% python3 -q
>>> import numpy as np
>>> np.set_printoptions(precision=3, suppress=True, linewidth=140, floatmode="fixed")
>>> W0 = np.load("layer5.npy")
>>> W0
array([[ 0.021, -0.063, -0.007,  0.049,  0.119],
       [-0.063,  0.189,  0.021, -0.147, -0.357],
       [-0.007,  0.021,  0.002, -0.016, -0.040],
       [ 0.049, -0.147, -0.016,  0.114,  0.277],
       [ 0.119, -0.357, -0.040,  0.277,  0.674]])
>>> Uu, sig, Vh = np.linalg.svd(W0)
>>> np.argmax(sig[:-1] / (sig[1:] + 1e-6)) + 1
np.int64(1)
>>> sig.round(3) + 0
array([1.000, 0.000, 0.000, 0.000, 0.000])
>>> B = Uu[:, :1] @ np.diag(sig[:1]) @ Vh[:1]
>>> round(np.linalg.norm(W0 - B, 2), 3), np.round(sig[1], 3)
(np.float64(0.0), np.float64(0.0))
>>> np.linalg.matrix_rank(W0, rtol=0.05)
np.int64(1)
>>> np.linalg.matrix_rank(B)
np.int64(1)
>>> J = np.load("data.npy")
>>> J
array([[ 0.500,  0.500, -1.200,  0.400, -0.400,  0.700,  0.600, -0.600,  2.500],
       [-0.600,  1.400, -0.200, -0.400,  2.200, -1.600, -0.800,  0.500,  0.500],
       [-1.600,  1.600, -0.400, -0.500,  0.700,  1.500, -0.100,  0.700, -2.100],
       [ 0.600, -0.400,  0.400,  1.300,  0.000,  0.700, -0.800,  0.400,  0.200],
       [ 1.200, -0.800,  1.000,  0.600, -1.100, -0.800,  0.200, -0.900, -0.800],
       [-0.100, -1.300,  1.300,  0.200,  0.200,  1.700,  1.600, -0.700,  1.600],
       [ 0.300,  0.300, -0.200,  0.100, -0.500,  0.400, -0.200,  0.700,  0.100],
       [ 1.000,  1.000,  0.900,  2.200, -0.300, -1.100, -0.900, -0.600,  0.500],
       [ 1.600, -0.400,  0.600, -1.500, -1.500,  0.100,  2.100, -1.700,  0.000],
       [ 1.300, -1.000, -0.700, -0.900, -0.400,  0.200, -1.000, -1.200, -0.500],
       [-0.600,  1.700,  0.900,  0.500, -2.200, -0.800, -0.800, -1.200,  0.000],
       [-2.700,  0.600, -0.600, -2.700, -0.300,  4.800, -1.800, -0.900,  3.000],
       [-1.100, -0.100, -1.400, -0.900,  0.100, -0.100,  0.700,  0.800, -0.400],
       [ 1.700,  1.100, -1.300, -0.700,  0.100,  0.700,  0.800, -1.100,  0.800],
       [ 1.000, -0.100,  0.900, -1.000,  0.200, -0.400, -1.200, -0.200, -1.200],
       [-0.100, -0.500, -0.400,  0.800,  0.300,  0.700,  0.300, -0.800,  0.600],
       [ 0.400, -0.600, -0.300,  1.300,  0.900,  1.500,  1.300, -0.800,  0.300],
       [-0.500,  0.000, -1.000,  0.400,  2.900, -0.400,  2.700,  0.100,  0.900],
       [-0.800,  1.000, -1.100, -0.400, -0.500, -0.900, -0.100,  1.000, -0.700],
       [-0.600, -0.200,  0.700, -1.700,  0.900, -0.500,  0.200, -0.900,  2.700],
       [ 1.700,  1.500, -0.100,  2.000,  0.600,  1.400,  0.200,  0.500, -1.500],
       [ 2.400, -1.300, -0.300,  1.400, -1.500,  1.300,  1.500,  0.900,  0.900],
       [-0.400,  0.800, -0.100, -0.300, -0.700,  0.700,  0.500, -0.100,  2.000],
       [ 0.200, -1.800,  2.000, -0.200,  0.000, -0.500,  1.300,  0.700,  0.100],
       [-0.800,  0.900,  1.000, -0.900,  0.600,  0.800, -0.100,  1.200, -1.300]])
>>> rng = np.random.default_rng(587)
>>> lab = rng.permutation(9)
>>> B = J[:, lab] * rng.choice([-1, 1], 9)
>>> B
array([[ 0.600, -0.400, -2.500,  0.600,  0.500, -1.200,  0.400,  0.700,  0.500],
       [-0.800,  2.200, -0.500, -0.500,  1.400, -0.200, -0.400, -1.600, -0.600],
       [-0.100,  0.700,  2.100, -0.700,  1.600, -0.400, -0.500,  1.500, -1.600],
       [-0.800,  0.000, -0.200, -0.400, -0.400,  0.400,  1.300,  0.700,  0.600],
       [ 0.200, -1.100,  0.800,  0.900, -0.800,  1.000,  0.600, -0.800,  1.200],
       [ 1.600,  0.200, -1.600,  0.700, -1.300,  1.300,  0.200,  1.700, -0.100],
       [-0.200, -0.500, -0.100, -0.700,  0.300, -0.200,  0.100,  0.400,  0.300],
       [-0.900, -0.300, -0.500,  0.600,  1.000,  0.900,  2.200, -1.100,  1.000],
       [ 2.100, -1.500, -0.000,  1.700, -0.400,  0.600, -1.500,  0.100,  1.600],
       [-1.000, -0.400,  0.500,  1.200, -1.000, -0.700, -0.900,  0.200,  1.300],
       [-0.800, -2.200, -0.000,  1.200,  1.700,  0.900,  0.500, -0.800, -0.600],
       [-1.800, -0.300, -3.000,  0.900,  0.600, -0.600, -2.700,  4.800, -2.700],
       [ 0.700,  0.100,  0.400, -0.800, -0.100, -1.400, -0.900, -0.100, -1.100],
       [ 0.800,  0.100, -0.800,  1.100,  1.100, -1.300, -0.700,  0.700,  1.700],
       [-1.200,  0.200,  1.200,  0.200, -0.100,  0.900, -1.000, -0.400,  1.000],
       [ 0.300,  0.300, -0.600,  0.800, -0.500, -0.400,  0.800,  0.700, -0.100],
       [ 1.300,  0.900, -0.300,  0.800, -0.600, -0.300,  1.300,  1.500,  0.400],
       [ 2.700,  2.900, -0.900, -0.100,  0.000, -1.000,  0.400, -0.400, -0.500],
       [-0.100, -0.500,  0.700, -1.000,  1.000, -1.100, -0.400, -0.900, -0.800],
       [ 0.200,  0.900, -2.700,  0.900, -0.200,  0.700, -1.700, -0.500, -0.600],
       [ 0.200,  0.600,  1.500, -0.500,  1.500, -0.100,  2.000,  1.400,  1.700],
       [ 1.500, -1.500, -0.900, -0.900, -1.300, -0.300,  1.400,  1.300,  2.400],
       [ 0.500, -0.700, -2.000,  0.100,  0.800, -0.100, -0.300,  0.700, -0.400],
       [ 1.300,  0.000, -0.100, -0.700, -1.800,  2.000, -0.200, -0.500,  0.200],
       [-0.100,  0.600,  1.300, -1.200,  0.900,  1.000, -0.900,  0.800, -0.800]])
>>> Uu, _, Vh = np.linalg.svd(J.T @ B)
>>> lab
array([6, 4, 8, 7, 1, 2, 3, 5, 0])
>>> np.round(np.linalg.lstsq(J, B)[0], 3) + 0
array([[ 0.000,  0.000,  0.000,  0.000,  0.000,  0.000,  0.000,  0.000,  1.000],
       [ 0.000,  0.000,  0.000,  0.000,  1.000,  0.000,  0.000,  0.000,  0.000],
       [ 0.000,  0.000,  0.000,  0.000,  0.000,  1.000,  0.000,  0.000,  0.000],
       [ 0.000,  0.000,  0.000,  0.000,  0.000,  0.000,  1.000,  0.000,  0.000],
       [ 0.000,  1.000,  0.000,  0.000,  0.000,  0.000,  0.000,  0.000,  0.000],
       [ 0.000,  0.000,  0.000,  0.000,  0.000,  0.000,  0.000,  1.000,  0.000],
       [ 1.000,  0.000,  0.000,  0.000,  0.000,  0.000,  0.000,  0.000,  0.000],
       [ 0.000,  0.000,  0.000, -1.000,  0.000,  0.000,  0.000,  0.000,  0.000],
       [ 0.000,  0.000, -1.000,  0.000,  0.000,  0.000,  0.000,  0.000,  0.000]])
